% ipython --no-banner

In [1]: import numpy as np

In [2]: import numpy.linalg as la

In [3]: np.set_printoptions(suppress=True, linewidth=160)

In [4]: X = np.array([[7, 1, 7, 1, 7, 1],
   ...:     [2, 9, 2, 9, 2, 9],
   ...:     [3, 8, 3, 8, 3, 8],
   ...:     [7, 1, 7, 1, 7, 1],
   ...:     [2, 9, 2, 9, 2, 9],
   ...:     [3, 8, 3, 8, 3, 8]])

In [5]: X
Out[5]: 
array([[7, 1, 7, 1, 7, 1],
       [2, 9, 2, 9, 2, 9],
       [3, 8, 3, 8, 3, 8],
       [7, 1, 7, 1, 7, 1],
       [2, 9, 2, 9, 2, 9],
       [3, 8, 3, 8, 3, 8]])

In [6]: # rows 0 and 3 are equal

In [7]: Uu, sig, VT = la.svd(X)

In [8]: V = VT[:(sig > 1e-8).sum()]

In [9]: rng = np.random.default_rng(55)

In [10]: vec = X[1] + -3 * X[4] + rng.integers(2) * np.eye(6)[5]

In [11]: vec
Out[11]: array([ -4., -18.,  -4., -18.,  -4., -17.])

In [12]: print(np.allclose(V.T @ V @ vec, vec))
False

In [13]: np.round(V.T @ V, 2) + 0
Out[13]: 
array([[0.33, 0.  , 0.33, 0.  , 0.33, 0.  ],
       [0.  , 0.33, 0.  , 0.33, 0.  , 0.33],
       [0.33, 0.  , 0.33, 0.  , 0.33, 0.  ],
       [0.  , 0.33, 0.  , 0.33, 0.  , 0.33],
       [0.33, 0.  , 0.33, 0.  , 0.33, 0.  ],
       [0.  , 0.33, 0.  , 0.33, 0.  , 0.33]])

In [14]: np.round(np.diag(V.T @ V), 2)
Out[14]: array([0.33, 0.33, 0.33, 0.33, 0.33, 0.33])

In [15]: Uu, sig, VT = la.svd(X)

In [16]: np.argmax(sig[:-1] / (sig[1:] + 1e-6)) + 1
Out[16]: np.int64(2)

In [17]: sig.round(2) + 0
Out[17]: array([31.8 , 15.39,  0.  ,  0.  ,  0.  ,  0.  ])

In [18]: Y = Uu[:, :2] @ np.diag(sig[:2]) @ VT[:2]

In [19]: Y.round(2)
Out[19]: 
array([[7., 1., 7., 1., 7., 1.],
       [2., 9., 2., 9., 2., 9.],
       [3., 8., 3., 8., 3., 8.],
       [7., 1., 7., 1., 7., 1.],
       [2., 9., 2., 9., 2., 9.],
       [3., 8., 3., 8., 3., 8.]])

In [20]: np.round(X @ la.pinv(X) @ X, 2)
Out[20]: 
array([[7., 1., 7., 1., 7., 1.],
       [2., 9., 2., 9., 2., 9.],
       [3., 8., 3., 8., 3., 8.],
       [7., 1., 7., 1., 7., 1.],
       [2., 9., 2., 9., 2., 9.],
       [3., 8., 3., 8., 3., 8.]])

In [21]: np.abs(np.diag(la.qr(X)[1])) > 1e-9
Out[21]: array([ True,  True, False, False, False, False])

In [22]: np.round(la.norm(X, 2) / la.norm(X), 2)
Out[22]: np.float64(0.9)

In [23]: Y = X / la.norm(X, axis=1, keepdims=True)

In [24]: gram = Y @ Y.T

In [25]: print(gram.round(2))
[[1.   0.35 0.48 1.   0.35 0.48]
 [0.35 1.   0.99 0.35 1.   0.99]
 [0.48 0.99 1.   0.48 0.99 1.  ]
 [1.   0.35 0.48 1.   0.35 0.48]
 [0.35 1.   0.99 0.35 1.   0.99]
 [0.48 0.99 1.   0.48 0.99 1.  ]]

In [26]: print(gram[1].round(2))
[0.35 1.   0.99 0.35 1.   0.99]

In [27]: np.round(la.norm(Y, axis=1), 2)
Out[27]: array([1., 1., 1., 1., 1., 1.])

In [28]: np.argwhere(np.triu(np.abs(gram) > 0.95, 1))
Out[28]: 
array([[0, 3],
       [1, 2],
       [1, 4],
       [1, 5],
       [2, 4],
       [2, 5],
       [4, 5]])

In [29]: (gram - 2 * np.eye(6)).round(6).argmax(axis=1)
Out[29]: array([3, 4, 5, 0, 1, 2])

In [30]: (np.abs(gram) > 0.9).astype(int)
Out[30]: 
array([[1, 0, 0, 1, 0, 0],
       [0, 1, 1, 0, 1, 1],
       [0, 1, 1, 0, 1, 1],
       [1, 0, 0, 1, 0, 0],
       [0, 1, 1, 0, 1, 1],
       [0, 1, 1, 0, 1, 1]])

In [31]: K = np.load("data.npy")

In [32]: K
Out[32]: 
array([[ 2.,  0.,  0.,  0.],
       [ 0.,  5.,  3., -1.],
       [ 0., -4.,  1.,  3.],
       [ 0.,  2.,  0., -4.]])

In [33]: Y = K / la.norm(K, axis=1, keepdims=True)

In [34]: gram = Y @ Y.T

In [35]: (np.abs(gram) > 0.9).astype(int)
Out[35]: 
array([[1, 0, 0, 0],
       [0, 1, 0, 0],
       [0, 0, 1, 0],
       [0, 0, 0, 1]])

In [36]: gram.round(2)
Out[36]: 
array([[ 1.  ,  0.  ,  0.  ,  0.  ],
       [ 0.  ,  1.  , -0.66,  0.53],
       [ 0.  , -0.66,  1.  , -0.88],
       [ 0.  ,  0.53, -0.88,  1.  ]])

In [37]: np.round(la.norm(Y, axis=1), 2)
Out[37]: array([1., 1., 1., 1.])

In [38]: gram[2].round(2)
Out[38]: array([ 0.  , -0.66,  1.  , -0.88])

In [39]: np.argwhere(np.triu(np.abs(gram) > 0.95, 1))
Out[39]: array([], shape=(0, 2), dtype=int64)

In [40]: (gram - 2 * np.eye(4)).round(6).argmax(axis=1)
Out[40]: array([1, 3, 0, 1])

In [41]: np.degrees(np.arccos(np.clip(gram[2, 0], -1, 1)))
Out[41]: np.float64(90.0)

In [42]: def softmax(z):
    ...:     e = np.exp(z - z.max(axis=-1, keepdims=True))
    ...:     return e / e.sum(axis=-1, keepdims=True)
    ...: 

In [43]: np.round(softmax(10 * K[0]), 2) + 0
Out[43]: array([1., 0., 0., 0.])

In [44]: scores = K @ K.T / np.sqrt(4)

In [45]: softmax(scores).round(6).argmax(axis=1)
Out[45]: array([0, 1, 2, 3])

In [46]: print(np.round(softmax(scores + np.triu(np.full(scores.shape, -np.inf), 1)), 2) + 0)
[[1.   0.   0.   0.  ]
 [0.   1.   0.   0.  ]
 [0.   0.   1.   0.  ]
 [0.   0.05 0.   0.95]]

In [47]: round(float(la.det(K)), 2)
Out[47]: -96.0

In [48]: np.round(np.sort(la.eigvals(K).real), 2)
Out[48]: array([-3.46,  2.  ,  2.73,  2.73])

In [49]: (la.matrix_power((K != 0) + (K.T != 0) + np.eye(4), 4) > 0).astype(int)
Out[49]: 
array([[1, 0, 0, 0],
       [0, 1, 1, 1],
       [0, 1, 1, 1],
       [0, 1, 1, 1]])

In [50]: np.flatnonzero(la.matrix_power((K != 0) + (K.T != 0) + np.eye(4), 4)[0])
Out[50]: array([0])

In [51]: F = np.array([[0, 0, 0, 1], [1, 0, 0, 0], [0, 1, 0, 0], [0, 0, 1, 0]])

In [52]: # orthonormal columns

In [53]: round(float(la.det(X)), 2)
Out[53]: 0.0

In [54]: np.allclose(X @ X.T, X.T @ X)
Out[54]: False

In [55]: (X - X.T) / 2
Out[55]: 
array([[ 0. , -0.5,  2. , -3. ,  2.5, -1. ],
       [ 0.5,  0. , -3. ,  4. , -3.5,  0.5],
       [-2. ,  3. ,  0. ,  0.5,  0.5,  2.5],
       [ 3. , -4. , -0.5,  0. , -1. , -3.5],
       [-2.5,  3.5, -0.5,  1. ,  0. ,  3. ],
       [ 1. , -0.5, -2.5,  3.5, -3. ,  0. ]])

In [56]: np.round(np.sort(np.abs(la.eigvals(X))), 2) + 0
Out[56]: array([ 0.,  0.,  0.,  0.,  0., 30.])

In [57]: print(X @ X)
[[ 96 144  96 144  96 144]
 [132 198 132 198 132 198]
 [132 198 132 198 132 198]
 [ 96 144  96 144  96 144]
 [132 198 132 198 132 198]
 [132 198 132 198 132 198]]

In [58]: m1 = np.load("sample12.npy")

In [59]: print(m1.round(2))
[[0.33 0.47 0.07]
 [0.47 0.65 0.09]
 [0.07 0.09 0.01]]

In [60]: vec = np.array([3, -1, -2])

In [61]: print(round((vec - m1 @ vec) @ (m1 @ vec), 2))
0.0

In [62]: print(np.round(m1 @ m1 @ vec, 2))
[0.4  0.56 0.08]

In [63]: print(np.round(la.eigvalsh(2 * m1 - np.eye(3)), 2))
[-1. -1.  1.]

In [64]: np.round(np.eye(3) - m1, 2)
Out[64]: 
array([[ 0.67, -0.47, -0.07],
       [-0.47,  0.35, -0.09],
       [-0.07, -0.09,  0.99]])

In [65]: np.argsort(-la.norm(m1, axis=0).round(6), kind="stable")[:3]
Out[65]: array([1, 0, 2])

In [66]: la.matrix_rank(m1, rtol=0.1)
Out[66]: np.int64(1)

In [67]: np.round(la.norm(m1, 2) / la.norm(m1), 2)
Out[67]: np.float64(1.0)

In [68]: [round(float(x), 2) for x in la.svd(m1, compute_uv=False)[:3]]
Out[68]: [1.0, 0.0, 0.0]

In [69]: M = np.load("mat.npy")

In [70]: M
Out[70]: 
array([[ 6.18,  3.18,  6.18],
       [-1.7 , -4.7 , -1.7 ],
       [ 6.  ,  3.  ,  6.  ],
       [ 4.83,  1.83,  4.83],
       [ 5.4 ,  2.4 ,  5.4 ],
       [ 2.75, -0.25,  2.75],
       [ 4.52,  1.52,  4.52],
       [ 4.05,  1.05,  4.05],
       [ 3.34,  0.34,  3.34],
       [ 1.27, -1.73,  1.27],
       [ 1.79, -1.21,  1.79],
       [ 5.99,  2.99,  5.99],
       [ 4.73,  1.73,  4.73],
       [ 5.25,  2.25,  5.25],
       [ 3.61,  0.61,  3.61]])

In [71]: # rank 2

In [72]: Uu, sig, VT = la.svd(M, full_matrices=False)

In [73]: np.allclose(Uu * sig @ VT, M)
Out[73]: True

In [74]: print(np.round(np.sqrt((sig ** 2).sum()), 2), np.round(la.norm(M), 2))
25.56 25.56

In [75]: (sig > 1e-8).sum()
Out[75]: np.int64(2)

In [76]: np.round(Uu.T @ Uu, 2) + 0
Out[76]: 
array([[1., 0., 0.],
       [0., 1., 0.],
       [0., 0., 1.]])

In [77]: sig.round(2) + 0
Out[77]: array([25.01,  5.27,  0.  ])

In [78]: print(np.round(np.cumsum(sig ** 2) / np.sum(sig ** 2), 2))
[0.96 1.   1.  ]

In [79]: np.round(Uu.T @ M @ VT.T, 2) + 0
Out[79]: 
array([[25.01,  0.  ,  0.  ],
       [ 0.  ,  5.27,  0.  ],
       [ 0.  ,  0.  ,  0.  ]])

In [80]: np.round(sig / sig[0], 2) + 0
Out[80]: array([1.  , 0.21, 0.  ])
